In [1]: import numpy as np

In [2]: import numpy.linalg as la

In [3]: np.set_printoptions(precision=3, suppress=True, linewidth=160)

In [4]: A = np.loadtxt("arr.csv", delimiter=",")

In [5]: print(A)
[[2. 3. 0. 1. 3. 3. 0. 0. 3. 2. 2. 3. 3. 2.]
 [0. 1. 3. 0. 1. 2. 2. 2. 2. 1. 1. 1. 0. 2.]
 [0. 0. 0. 1. 1. 2. 2. 0. 0. 0. 3. 3. 2. 2.]
 [0. 0. 0. 2. 2. 1. 0. 1. 3. 0. 2. 0. 1. 0.]
 [0. 0. 0. 0. 0. 0. 2. 3. 3. 0. 1. 1. 2. 2.]
 [0. 0. 0. 0. 0. 1. 0. 2. 3. 1. 2. 0. 1. 0.]
 [0. 0. 0. 0. 0. 0. 3. 0. 2. 1. 0. 3. 0. 2.]
 [0. 0. 0. 0. 0. 0. 0. 0. 1. 0. 2. 0. 1. 3.]
 [0. 0. 0. 0. 0. 0. 0. 0. 3. 3. 2. 3. 2. 2.]
 [0. 0. 0. 0. 0. 0. 0. 0. 0. 2. 2. 3. 2. 1.]
 [0. 0. 0. 0. 0. 0. 0. 0. 0. 0. 3. 1. 0. 0.]
 [0. 0. 0. 0. 0. 0. 0. 0. 0. 0. 0. 3. 1. 2.]
 [0. 0. 0. 0. 0. 0. 0. 0. 0. 0. 0. 0. 0. 0.]
 [0. 0. 0. 0. 0. 0. 0. 0. 0. 0. 0. 0. 0. 2.]]

In [6]: # rank 12

In [7]: U, sigma, Vh = la.svd(A, full_matrices=False)

In [8]: print(np.cumsum(sigma ** 2) / np.sum(sigma ** 2))
[0.603 0.71  0.798 0.859 0.908 0.939 0.966 0.983 0.991 0.997 0.999 1.    1.    1.   ]

In [9]: print(np.abs(U[:, 0]).round(6).argmax())
0

In [10]: print(sigma.round(3) + 0)
[14.486  6.117  5.527  4.589  4.128  3.287  3.082  2.404  1.738  1.349  0.98   0.479  0.     0.   ]

In [11]: print(np.allclose(U * sigma @ Vh, A))
True

In [12]: feats = np.loadtxt("w.csv", delimiter=",")

In [13]: print(feats)
[[1. 0. 0. 0. 0. 0. 0. 0. 0. 0. 0.]
 [0. 0. 0. 1. 0. 0. 0. 0. 0. 0. 0.]
 [0. 0. 0. 0. 0. 0. 0. 0. 1. 0. 0.]
 [0. 0. 0. 0. 0. 1. 0. 0. 0. 0. 0.]
 [0. 0. 0. 0. 0. 0. 0. 0. 0. 0. 1.]
 [0. 1. 0. 0. 0. 0. 0. 0. 0. 0. 0.]
 [0. 0. 0. 0. 0. 0. 0. 0. 0. 1. 0.]
 [0. 0. 0. 0. 0. 0. 1. 0. 0. 0. 0.]
 [0. 0. 0. 0. 0. 0. 0. 1. 0. 0. 0.]
 [0. 0. 0. 0. 1. 0. 0. 0. 0. 0. 0.]
 [0. 0. 1. 0. 0. 0. 0. 0. 0. 0. 0.]]

In [14]: print(np.trace(feats))
1.0

In [15]: print(np.sort(np.abs(la.eigvals(feats))))
[1. 1. 1. 1. 1. 1. 1. 1. 1. 1. 1.]

In [16]: print(la.matrix_power(feats, 100))
[[1. 0. 0. 0. 0. 0. 0. 0. 0. 0. 0.]
 [0. 0. 0. 1. 0. 0. 0. 0. 0. 0. 0.]
 [0. 0. 0. 0. 0. 0. 0. 1. 0. 0. 0.]
 [0. 0. 0. 0. 0. 1. 0. 0. 0. 0. 0.]
 [0. 0. 1. 0. 0. 0. 0. 0. 0. 0. 0.]
 [0. 1. 0. 0. 0. 0. 0. 0. 0. 0. 0.]
 [0. 0. 0. 0. 1. 0. 0. 0. 0. 0. 0.]
 [0. 0. 0. 0. 0. 0. 0. 0. 0. 1. 0.]
 [0. 0. 0. 0. 0. 0. 1. 0. 0. 0. 0.]
 [0. 0. 0. 0. 0. 0. 0. 0. 0. 0. 1.]
 [0. 0. 0. 0. 0. 0. 0. 0. 1. 0. 0.]]

In [17]: pr = np.eye(11)[3]

In [18]: for _ in range(7):
    ...:     pr = pr @ feats
    ...:     print(pr.round(3))
    ...: 
[0. 0. 0. 0. 0. 1. 0. 0. 0. 0. 0.]
[0. 1. 0. 0. 0. 0. 0. 0. 0. 0. 0.]
[0. 0. 0. 1. 0. 0. 0. 0. 0. 0. 0.]
[0. 0. 0. 0. 0. 1. 0. 0. 0. 0. 0.]
[0. 1. 0. 0. 0. 0. 0. 0. 0. 0. 0.]
[0. 0. 0. 1. 0. 0. 0. 0. 0. 0. 0.]
[0. 0. 0. 0. 0. 1. 0. 0. 0. 0. 0.]

In [19]: J = np.load("sample12.npy")

In [20]: print(J)
[[12.  6.  0.  9.  0.  0.]
 [ 6.  7.  0.  6.  0.  0.]
 [ 0.  0.  3.  0.  0.  0.]
 [ 9.  6.  0. 12.  0.  0.]
 [ 0.  0.  0.  0.  3.  0.]
 [ 0.  0.  0.  0.  0.  3.]]

In [21]: print((J != 0).astype(int))
[[1 1 0 1 0 0]
 [1 1 0 1 0 0]
 [0 0 1 0 0 0]
 [1 1 0 1 0 0]
 [0 0 0 0 1 0]
 [0 0 0 0 0 1]]

In [22]: print((la.matrix_power((J != 0) + (J.T != 0) + np.eye(6), 6) > 0).astype(int))
[[1 1 0 1 0 0]
 [1 1 0 1 0 0]
 [0 0 1 0 0 0]
 [1 1 0 1 0 0]
 [0 0 0 0 1 0]
 [0 0 0 0 0 1]]

In [23]: print(np.flatnonzero(la.matrix_power((J != 0) + (J.T != 0) + np.eye(6), 6)[1]))
[0 1 3]
